% python3 -q
>>> import numpy as np
>>> np.set_printoptions(precision=3, suppress=True, linewidth=160, legacy="1.25")
>>> F = np.load("case14.npy")
>>> F
array([[ 1.217,  1.673,  0.321,  1.59 , -0.082, -0.587],
       [ 0.106,  0.085,  0.007,  0.155,  0.001, -0.131],
       [-0.314, -0.359, -0.102, -0.451,  0.106,  0.147],
       [ 0.539,  0.734, -0.027,  0.499,  0.308, -0.523],
       [ 0.041,  0.036, -0.123, -0.132,  0.251, -0.179]])
>>> C2 = F.T @ F
>>> (F @ F.T).shape
(5, 5)
>>> round(np.trace(C2), 3), round((F ** 2).sum(), 3)
(9.374, 9.374)
>>> np.diag(C2)
array([1.883, 3.475, 0.129, 3.022, 0.176, 0.689])
>>> np.unravel_index(np.abs(F).argmax(), F.shape)
(0, 1)
>>> F.shape
(5, 6)
>>> np.abs(F).max()
1.673
>>> np.count_nonzero(F)
30
>>> F.sum(axis=1)
array([ 4.132,  0.223, -0.973,  1.53 , -0.106])
>>> A = np.load("arr.npy")
>>> A
array([[1., 5., 3., 5.],
       [8., 8., 3., 7.],
       [0., 1., 9., 2.],
       [0., 0., 0., 2.]])
>>> np.round(np.linalg.det(A.T), 3)
-534.0
>>> M2 = np.linalg.invert(A)
Traceback (most recent call last):
  File "<python-input-16>", line 1, in <module>
    M2 = np.linalg.invert(A)
         ^^^^^^^^^^^^^^^^
AttributeError: module 'numpy.linalg' has no attribute 'invert'
>>> M2 = np.linalg.inv(A)
>>> np.round(np.linalg.slogdet(A)[0], 3)
-1.0
>>> np.allclose(M2, A.T)
False
>>> round(np.linalg.cond(A), 3)
11.863
>>> m1 = np.array([[1, 2, 0, 2, 0],
...     [1, 3, 3, -1, 1],
...     [-1, 3, -1, 0, -3],
...     [2, 2, 3, 2, 2],
...     [3, 1, -2, 3, 0]])
>>> x = np.array([-1, 5, -3, 4, -3])
>>> y = m1 @ x
>>> b, lr = np.zeros(5), 1 / np.linalg.norm(m1, 2) ** 2
>>> for i in range(10):
...     b -= lr * m1.T @ (m1 @ b - y)
...     if i % 2 == 0: print(i, round(np.linalg.norm(m1 @ b - y), 3))
... 
0 15.9
2 4.187
4 2.45
6 2.148
8 1.986
>>> round(np.linalg.cond(m1), 3)
21.246
>>> t3 = np.stack([m1, 5 * m1, m1[::-1]])
>>> t3.shape
(3, 5, 5)
>>> np.linalg.det(t3)
array([    71., 221875.,     71.])
>>> M = np.array([[-6, -7, -4, 9, 7, 2, 8],
...     [6, 4, 5, -5, 9, -9, 1],
...     [0, 8, -1, 2, 3, -9, -7],
...     [-5, -2, -9, 9, 0, 5, -2],
...     [-7, -8, -6, -9, 3, 2, 7],
...     [4, -4, 7, 9, -5, 9, -7],
...     [6, -9, -8, -6, -7, 6, 1]])
>>> M
array([[-6, -7, -4,  9,  7,  2,  8],
       [ 6,  4,  5, -5,  9, -9,  1],
       [ 0,  8, -1,  2,  3, -9, -7],
       [-5, -2, -9,  9,  0,  5, -2],
       [-7, -8, -6, -9,  3,  2,  7],
       [ 4, -4,  7,  9, -5,  9, -7],
       [ 6, -9, -8, -6, -7,  6,  1]])
>>> U, sigma, vt = np.linalg.svd(M, full_matrices=False)
>>> U.shape, sigma.shape, vt.shape
((7, 7), (7,), (7, 7))
>>> np.round(U.T @ M @ vt.T, 3) + 0
array([[27.111,  0.   ,  0.   ,  0.   ,  0.   ,  0.   ,  0.   ],
       [ 0.   , 22.868,  0.   ,  0.   ,  0.   ,  0.   ,  0.   ],
       [ 0.   ,  0.   , 19.594,  0.   ,  0.   ,  0.   ,  0.   ],
       [ 0.   ,  0.   ,  0.   , 12.839,  0.   ,  0.   ,  0.   ],
       [ 0.   ,  0.   ,  0.   ,  0.   ,  8.394,  0.   ,  0.   ],
       [ 0.   ,  0.   ,  0.   ,  0.   ,  0.   ,  4.694,  0.   ],
       [ 0.   ,  0.   ,  0.   ,  0.   ,  0.   ,  0.   ,  2.189]])
>>> sigma
array([27.111, 22.868, 19.594, 12.839,  8.394,  4.694,  2.189])
>>> (sigma > 1e-8).sum()
7
>>> sigma / sigma[0]
array([1.   , 0.843, 0.723, 0.474, 0.31 , 0.173, 0.081])
